$ python -q
>>> import numpy as np
>>> np.set_printoptions(suppress=True, linewidth=120)
>>> arr = np.array([[10.0, 13.0, 8.0, -10.0],
...     [10.0, 13.0, 10.0, -8.0],
...     [-10.0, -19.0, -8.0, 16.0],
...     [10.0, 7.0, 10.0, -2.0]])
>>> # rank 3
>>> left, s, Vt = np.linalg.svd(arr)
>>> V = Vt[:(s > 1e-8).sum()]
>>> rng = np.random.default_rng(426585)
>>> x = arr[3] + 2 * arr[1] + rng.integers(2) * np.eye(4)[0]
>>> x
array([ 31.,  33.,  30., -18.])
>>> np.round(np.diag(V.T @ V), 4)
array([0.9231, 0.6923, 0.6923, 0.6923])
>>> np.linalg.matrix_rank(np.vstack([arr, x]))
np.int64(4)
>>> round(float(np.linalg.norm(x - V.T @ V @ x)), 4)
0.2774
>>> np.allclose(V.T @ V @ x, x)
False
>>> F = np.loadtxt("dump.csv", delimiter=",")
>>> F.round(4)
array([[ 0.6007,  0.4887,  0.0325],
       [ 0.4887,  0.4019, -0.0398],
       [ 0.0325, -0.0398,  0.9974]])
>>> round(float(np.linalg.det(F.T)), 4)
-0.0
>>> np.einsum("ii->", F)
np.float64(2.0)
>>> np.round(np.linalg.eigvals(F), 4) + 0
array([1., 0., 1.])
>>> np.round(np.linalg.det(F[::-1]), 4)
np.float64(0.0)
>>> round(float(np.linalg.eigvals(F).sum().real), 4)
2.0
>>> r = np.linalg.matrix_rank(F)
>>> r
np.int64(2)
>>> ns = np.linalg.svd(F)[2][r:].T
>>> [int(np.linalg.matrix_rank(F[:i])) for i in range(1, len(F) + 1)]
[1, 2, 2]
>>> np.round(ns[:, 0] / ns[np.abs(ns[:, 0]).round(6).argmax(), 0], 4)
array([-0.8171,  1.    ,  0.0665])
>>> np.round(F @ ns, 4) + 0
array([[0.],
       [0.],
       [0.]])
>>> [int(np.linalg.matrix_rank(np.delete(F, i, axis=0))) for i in range(3)]
[2, 2, 2]
>>> np.round(ns @ ns.T, 4)
array([[ 0.3993, -0.4887, -0.0325],
       [-0.4887,  0.5981,  0.0398],
       [-0.0325,  0.0398,  0.0026]])
>>> other = F / np.sqrt((F ** 2).mean(axis=1, keepdims=True))
>>> np.round(np.linalg.norm(other, axis=1), 4)
array([1.7321, 1.7321, 1.7321])
>>> np.round(F - F.mean(axis=1, keepdims=True), 4)
array([[ 0.2267,  0.1147, -0.3415],
       [ 0.2051,  0.1183, -0.3234],
       [-0.2975, -0.3698,  0.6673]])
